$ python3 -q
>>> import numpy as np
>>> from numpy import linalg as LA
>>> np.set_printoptions(precision=1, suppress=True, linewidth=100)
>>> rd = lambda a: np.round(a, 1) + 0
>>> mat = np.maximum(np.array([[3, 0, 2],
...     [0, 3, 3],
...     [3, 2, 2],
...     [3, 1, 3],
...     [2, 3, 1],
...     [3, 3, 2],
...     [2, 1, 0],
...     [0, 3, 2],
...     [3, 0, 3],
...     [1, 2, 1],
...     [0, 2, 3],
...     [2, 2, 0],
...     [2, 2, 0],
...     [1, 2, 2],
...     [1, 0, 2],
...     [0, 2, 2],
...     [0, 0, 3],
...     [2, 2, 1],
...     [2, 3, 3],
...     [1, 0, 2],
...     [3, 2, 0],
...     [3, 0, 1],
...     [2, 0, 0],
...     [0, 1, 3],
...     [3, 3, 3],
...     [3, 2, 3],
...     [3, 2, 2],
...     [0, 2, 0],
...     [3, 1, 0]]) @ np.array([[1, 0, 2, 2], [-2, -1, 2, -1], [1, 2, 0, 2]]) + np.array([2, -2, -3, -1]), 0)
>>> print(mat)
[[ 7  2  3  9]
 [ 0  1  3  2]
 [ 3  0  7  7]
 [ 6  3  5 10]
 [ 0  0  7  2]
 [ 1  0  9  6]
 [ 2  0  3  2]
 [ 0  0  3  0]
 [ 8  4  3 11]
 [ 0  0  3  1]
 [ 1  2  1  3]
 [ 0  0  5  1]
 [ 0  0  5  1]
 [ 1  0  3  3]
 [ 5  2  0  5]
 [ 0  0  1  1]
 [ 5  4  0  5]
 [ 1  0  5  3]
 [ 1  1  7  6]
 [ 5  2  0  5]
 [ 1  0  7  3]
 [ 6  0  3  7]
 [ 4  0  1  3]
 [ 3  3  0  4]
 [ 2  1  9  8]
 [ 4  2  7  9]
 [ 3  0  7  7]
 [ 0  0  1  0]
 [ 3  0  5  4]]
>>> x0 = np.array([-2, -2, 3, -1])
>>> target = mat @ x0
>>> print(rd(LA.pinv(mat) @ mat))
[[1. 0. 0. 0.]
 [0. 1. 0. 0.]
 [0. 0. 1. 0.]
 [0. 0. 0. 1.]]
>>> print(rd(LA.lstsq(mat, target)[0]))
[-2. -2.  3. -1.]
>>> rng = np.random.default_rng(5157)
>>> target = target + 0.1 * rng.normal(size=29)
>>> print(rd(target))
[-18.2   4.9   8.1 -13.1  19.1  19.2   3.1   9.1 -25.9   7.9  -6.   14.1  13.9   3.9 -18.8   2.2
 -23.   10.   10.8 -18.9  16.1  -9.8  -8.  -15.9  13.    0.    8.1   3.    5. ]
>>> b, *_ = LA.lstsq(mat, target)
>>> print(b.round())
[-2. -2.  3. -1.]
>>> M2 = np.c_[mat[:, :3] @ np.array([[1, 1, 0], [1, 0, 1], [0, 0, 0]]), np.array([-2, 2, 1, -2, 1, -2, 1, 0, 0, -2, -2, 2, -2, -2, 2, 2, -1, 2, -2, 2, -2, -2, -2, -1, 0, 0, 2, 1, 1])]
>>> print(M2)
[[ 9  7  2 -2]
 [ 1  0  1  2]
 [ 3  3  0  1]
 [ 9  6  3 -2]
 [ 0  0  0  1]
 [ 1  1  0 -2]
 [ 2  2  0  1]
 [ 0  0  0  0]
 [12  8  4  0]
 [ 0  0  0 -2]
 [ 3  1  2 -2]
 [ 0  0  0  2]
 [ 0  0  0 -2]
 [ 1  1  0 -2]
 [ 7  5  2  2]
 [ 0  0  0  2]
 [ 9  5  4 -1]
 [ 1  1  0  2]
 [ 2  1  1 -2]
 [ 7  5  2  2]
 [ 1  1  0 -2]
 [ 6  6  0 -2]
 [ 4  4  0 -2]
 [ 6  3  3 -1]
 [ 3  2  1  0]
 [ 6  4  2  0]
 [ 3  3  0  2]
 [ 0  0  0  1]
 [ 3  3  0  1]]
>>> print(rd(LA.lstsq(mat, M2[:, 0])[0]))
[1. 1. 0. 0.]
>>> print(LA.matrix_rank(M2))
3
>>> Xs = mat - mat.mean(axis=0)
>>> Uu, sigma, Vt = LA.svd(Xs, full_matrices=False)
>>> print(rd(Vt[0] * np.sign(Vt[0, np.abs(Vt[0]).argmax()])))
[0.6 0.2 0.1 0.8]
>>> print((np.sign(Uu[:, 0]) == np.sign(Uu[0, 0])).astype(int))
[1 0 1 1 0 1 0 0 1 0 0 0 0 0 1 0 1 0 1 1 0 1 0 0 1 1 1 0 0]
>>> print(rd(sigma ** 2 / (sigma ** 2).sum()))
[0.6 0.4 0.  0. ]
>>> print(np.abs(Uu[:, 0]).argmax())
8
>>> print(rd((sigma ** 2).sum() ** 2 / (sigma ** 4).sum()))
2.0
>>> print(rd(Xs.mean(axis=0)))
[0. 0. 0. 0.]
>>> z = rng.permutation(4)
>>> M2 = mat[:, z] * rng.choice([-1, 1], 4)
>>> print(M2)
[[  3   2   7  -9]
 [  3   1   0  -2]
 [  7   0   3  -7]
 [  5   3   6 -10]
 [  7   0   0  -2]
 [  9   0   1  -6]
 [  3   0   2  -2]
 [  3   0   0   0]
 [  3   4   8 -11]
 [  3   0   0  -1]
 [  1   2   1  -3]
 [  5   0   0  -1]
 [  5   0   0  -1]
 [  3   0   1  -3]
 [  0   2   5  -5]
 [  1   0   0  -1]
 [  0   4   5  -5]
 [  5   0   1  -3]
 [  7   1   1  -6]
 [  0   2   5  -5]
 [  7   0   1  -3]
 [  3   0   6  -7]
 [  1   0   4  -3]
 [  0   3   3  -4]
 [  9   1   2  -8]
 [  7   2   4  -9]
 [  7   0   3  -7]
 [  1   0   0   0]
 [  5   0   3  -4]]
>>> Uu, _, Vt = LA.svd(mat.T @ M2)
>>> print(rd(Uu @ Vt))
[[ 0.  0.  1.  0.]
 [ 0.  1.  0.  0.]
 [ 1.  0.  0.  0.]
 [ 0.  0.  0. -1.]]
>>> M = rng.normal(size=(36, 5)) + 3 * np.array([-5, -2, 5, -1, 2])
>>> print(rd(M))
[[-15.5  -7.1  13.1  -3.4   6.4]
 [-15.3  -5.5  16.2  -1.7   4.7]
 [-13.1  -7.1  17.2  -3.2   4.2]
 [-14.4  -5.1  13.7  -2.8   7.6]
 [-14.8  -5.2  13.6  -2.5   6.3]
 [-14.5  -7.2  15.2  -1.6   6.1]
 [-16.2  -5.   13.2  -4.5   6.8]
 [-16.4  -5.3  13.5  -3.5   5. ]
 [-14.8  -5.9  14.2  -2.4   5.8]
 [-14.4  -5.6  16.7  -4.2   6.9]
 [-16.6  -5.9  14.9  -2.1   5.7]
 [-15.1  -6.   16.3  -4.    6.2]
 [-14.8  -6.2  14.5  -2.4   5.2]
 [-15.5  -5.4  15.4  -3.3   5.4]
 [-15.6  -4.4  14.8  -1.8   8.1]
 [-14.3  -5.2  16.5  -4.8   5.5]
 [-16.2  -4.6  15.3  -3.1   6.9]
 [-15.4  -5.6  14.2  -3.4   7.1]
 [-15.6  -4.8  15.6  -4.3   7.6]
 [-14.6  -6.4  15.2  -4.8   5.1]
 [-13.6  -6.9  16.2  -4.4   6.9]
 [-15.9  -6.   13.4  -2.5   7.2]
 [-13.4  -6.   15.4  -3.6   6.6]
 [-14.3  -5.1  14.5  -2.7   6.1]
 [-14.6  -5.4  15.   -2.2   4. ]
 [-14.7  -5.5  14.4  -3.1   6.9]
 [-14.4  -6.8  13.7  -3.8   6.1]
 [-15.8  -6.   15.8  -3.9   6.5]
 [-15.6  -4.5  16.1  -3.8   5.1]
 [-14.7  -5.5  15.1  -4.    7.1]
 [-13.9  -5.6  14.   -1.5   5.3]
 [-14.3  -5.7  16.   -4.5   6.9]
 [-15.1  -6.1  15.5  -3.8   6.4]
 [-15.4  -4.8  15.9  -2.1   6.3]
 [-15.1  -6.6  12.8  -2.9   5.5]
 [-14.   -6.3  14.7  -2.8   5.1]]
>>> W2 = M[[13, 30]].astype(float)
>>> for _ in range(5):
...     z = LA.norm(M[:, None] - W2, axis=-1).argmin(axis=1)
...     W2 = np.array([M[z == j].mean(axis=0) for j in range(2)])
... 
>>> print(z)
[1 1 0 1 1 1 1 1 1 0 1 0 1 0 1 0 0 1 0 0 0 1 0 1 1 1 1 0 0 0 1 0 0 0 1 1]
>>> print(np.bincount(z))
[16 20]
>>> print(rd(W2[1] - W2[0]))
[-0.3 -0.1 -1.7  1.2 -0.2]
>>> data = np.loadtxt("x.csv", delimiter=",")
>>> print(data)
[[-39.2  42.5  -4.3  -2.8  24.4 -19.2  -5.1   2.2  51.2]
 [  4.9  25.7   3.1  23.3 -18.1  -9.8   3.1  -6.   33.3]
 [-39.6  40.6  -4.4  -3.4  23.2 -17.4  -6.9   3.9  51.2]
 [-40.7  40.6  -2.9  -5.8  23.2 -16.7  -6.6   3.8  52.2]
 [-40.3  42.7  -4.8  -4.7  23.  -16.7  -3.1   2.8  52.4]
 [-39.9  42.7  -3.8  -4.3  21.9 -18.6  -7.8   4.8  52.9]
 [-43.1  40.3  -3.   -3.2  24.3 -17.4  -4.5   4.   50.8]
 [  3.8  24.8   3.3  23.7 -16.8  -9.6   3.8  -5.   33.8]
 [-38.5  42.   -4.7  -6.3  23.5 -18.   -6.3   5.1  51.5]
 [  5.1  25.9   5.   22.5 -17.4  -9.9   6.   -6.5  33.4]
 [  4.9  25.    6.1  23.3 -18.8 -10.6   4.5  -6.8  34.9]
 [  3.2  24.1   5.3  25.1 -16.8  -8.7   2.5  -6.4  34.3]
 [-39.5  42.5  -3.2  -4.7  24.2 -18.8  -6.9   4.   53.5]
 [-39.4  40.6  -2.8  -6.2  24.4 -17.4  -4.9   4.5  53.3]
 [  3.2  25.6   4.6  25.8 -18.6 -10.6   3.   -7.4  35.6]
 [  4.   25.3   4.5  24.3 -17.4 -10.2   3.5  -4.6  33.6]
 [-40.8  42.5  -3.7  -3.7  24.8 -18.7  -4.9   3.6  52.3]
 [-38.9  42.   -4.3  -5.   23.3 -16.   -4.8   5.3  52.6]
 [  3.1  26.9   4.6  24.7 -17.2  -9.7   2.9  -5.1  34.5]
 [  4.6  26.6   3.6  24.8 -17.3 -10.5   4.2  -4.4  34.5]
 [-39.1  43.5  -3.7  -4.4  23.5 -17.5  -5.9   3.5  51.2]
 [  4.8  26.5   2.6  23.9 -18.8 -10.9   3.7  -7.8  33.1]
 [  2.9  27.3   4.2  22.9 -19.6  -8.9   2.2  -6.7  34.4]
 [-41.4  40.9  -5.   -5.8  25.5 -17.4  -5.    4.4  51.9]
 [-39.7  40.8  -4.5  -3.3  23.  -18.2  -5.3   4.2  51.7]
 [  3.3  25.3   5.4  25.  -18.4  -9.7   3.5  -7.   33.4]
 [  3.2  25.9   2.7  24.2 -18.7 -11.7   3.9  -4.8  34.2]
 [  4.   25.9   4.   24.8 -18.4  -9.    2.6  -5.4  35.1]
 [  2.2  24.4   5.3  23.3 -19.4  -7.6   2.5  -5.9  34.8]
 [  6.6  24.    2.7  23.5 -17.4  -9.4   3.5  -6.3  34.3]
 [-39.6  42.3  -3.1  -6.8  26.6 -17.7  -5.9   5.6  54.5]
 [  4.6  26.    2.5  23.8 -18.7  -8.6   3.   -6.5  34.5]
 [-40.1  41.9  -4.   -2.4  23.2 -18.3  -6.8   2.9  52.3]]
>>> Xs = (data - data.mean(axis=0)) / data.std(axis=0)
>>> print(np.argwhere(np.abs(Xs) > 2))
[]
>>> b = LA.lstsq(np.delete(Xs, 8, axis=1), Xs[:, 8])[0]
>>> print(rd(b))
[-0.1  0.2  0.1 -0.3  0.4  0.  -0.1  0.1]
